$ python -q
>>> import numpy as np
>>> np.set_printoptions(precision=4, suppress=True, linewidth=100)
>>> K = np.load("m.npy")
>>> K
array([[ 1, -1,  1],
       [ 1,  0,  0],
       [ 1,  1,  1],
       [ 1,  2,  4]])
>>> q, R = np.linalg.qr(K)
>>> np.trace(q @ q.T)
np.float64(3.0)
>>> abs(R[0, 0]), round(float(np.linalg.norm(K[:, 0])), 4)
(np.float64(2.0), 2.0)
>>> np.round(q @ R, 4) + 0
array([[ 1., -1.,  1.],
       [ 1.,  0.,  0.],
       [ 1.,  1.,  1.],
       [ 1.,  2.,  4.]])
>>> R
array([[-2.    , -1.    , -3.    ],
       [ 0.    , -2.2361, -2.2361],
       [ 0.    ,  0.    ,  2.    ]])
>>> data = np.loadtxt("x.csv", delimiter=",")
>>> data
array([[-2.,  2., -2.,  1.,  1.],
       [-2., 51.,  0.,  0.,  2.],
       [ 0., -3., 22.,  0.,  1.],
       [ 3., -2., -3., 11.,  2.],
       [ 2.,  3.,  0.,  2., 42.]])
>>> q = data.astype(float).copy()
>>> for j in range(5):
...     q[:, j] -= q[:, :j] @ (q[:, :j].T @ q[:, j])
...     q[:, j] /= np.linalg.norm(q[:, j])
... 
>>> np.round(q.T @ q, 4) + 0
array([[1., 0., 0., 0., 0.],
       [0., 1., 0., 0., 0.],
       [0., 0., 1., 0., 0.],
       [0., 0., 0., 1., 0.],
       [0., 0., 0., 0., 1.]])
>>> rng = np.random.default_rng(500)
>>> labels = rng.permutation(5)
>>> labels
array([2, 4, 3, 1, 0])
>>> A2 = data[labels][:, labels]
>>> np.diag(A2)
array([22., 42., 11., 51., -2.])
>>> A2
array([[22.,  1.,  0., -3.,  0.],
       [ 0., 42.,  2.,  3.,  2.],
       [-3.,  2., 11., -2.,  3.],
       [ 0.,  2.,  0., 51., -2.],
       [-2.,  1.,  1.,  2., -2.]])
>>> proj = np.triu(np.array([[2, 1, 2, 1, 1],
...     [2, 1, 0, 2, 2],
...     [1, 1, 1, 0, 1],
...     [0, 0, 2, 2, 2],
...     [0, 0, 2, 1, 0]]), 1) + np.eye(5)
>>> A2 = proj @ data @ np.linalg.inv(proj)
>>> np.linalg.matrix_rank(A2)
np.int64(5)
>>> np.trace(A2), np.trace(data)
(np.float64(124.0), np.float64(124.0))
>>> A2
array([[  1.,  47.,  37., -81.,  79.],
       [  8.,  45., -22., -72., 158.],
       [  2.,  -2.,  18.,   4.,  19.],
       [  7.,  -3., -17.,  14.,  74.],
       [  2.,   1.,  -4.,  -2.,  46.]])
>>> proj @ data - data @ proj
array([[  3.,  48.,  45.,  11.,  46.],
       [ 10.,   4.,  -2., -74., -12.],
       [  2.,   3.,   0.,   8.,  26.],
       [  4.,   3.,  -6.,   5.,  66.],
       [  0.,  -2.,  -4.,  -8., -12.]])
>>> mat = np.loadtxt("run3.csv", delimiter=",")
>>> mat
array([[-0.0921, -0.4711, -0.8773],
       [-0.5523, -0.7089,  0.4386],
       [-0.8285,  0.5249, -0.1949]])
>>> # columns are unit length and at right angles
>>> theta = np.radians(15)
>>> R = np.eye(3)
>>> R[2, 2] = R[0, 0] = np.cos(theta)
>>> R[2, 0], R[0, 2] = -np.sin(theta), np.sin(theta)
>>> R
array([[ 0.9659,  0.    ,  0.2588],
       [ 0.    ,  1.    ,  0.    ],
       [-0.2588,  0.    ,  0.9659]])
>>> A2 = mat @ R.T
>>> np.allclose(np.linalg.norm(mat, axis=1), np.linalg.norm(A2, axis=1))
True
>>> np.abs(A2 - mat).max(axis=0)
array([0.2239, 0.    , 0.2211])
>>> np.round(np.linalg.det(R), 4), round(float(np.trace(R)), 4)
(np.float64(1.0), 2.9319)
>>> np.linalg.eigvals(data)
array([-2.1873, 51.5456, 41.5395, 11.0347, 22.0675])
>>> cov = mat.T @ mat
>>> np.linalg.eigvalsh(cov)[::-1]
array([1., 1., 1.])
>>> np.diag(cov)
array([1., 1., 1.])
>>> cov.round(4) + 0
array([[1., 0., 0.],
       [0., 1., 0.],
       [0., 0., 1.]])
>>> A2 = np.linalg.invert(mat)
Traceback (most recent call last):
  File "<python-input-43>", line 1, in <module>
    A2 = np.linalg.invert(mat)
         ^^^^^^^^^^^^^^^^
AttributeError: module 'numpy.linalg' has no attribute 'invert'
>>> A2 = np.linalg.inv(mat)
>>> np.linalg.inv(A2)
array([[-0.0921, -0.4711, -0.8773],
       [-0.5523, -0.7089,  0.4386],
       [-0.8285,  0.5249, -0.1949]])
>>> np.linalg.det(mat) * A2
array([[-0.0921, -0.5523, -0.8285],
       [-0.4711, -0.7089,  0.5249],
       [-0.8773,  0.4386, -0.1949]])
>>> round(float(np.linalg.cond(mat)), 4)
1.0
>>> A2
array([[-0.0921, -0.5523, -0.8285],
       [-0.4711, -0.7089,  0.5249],
       [-0.8773,  0.4386, -0.1949]])
>>> np.round(mat @ A2, 4) + 0
array([[1., 0., 0.],
       [0., 1., 0.],
       [0., 0., 1.]])
>>> (np.abs(A2) > 1e-9).astype(int)
array([[1, 1, 1],
       [1, 1, 1],
       [1, 1, 1]])
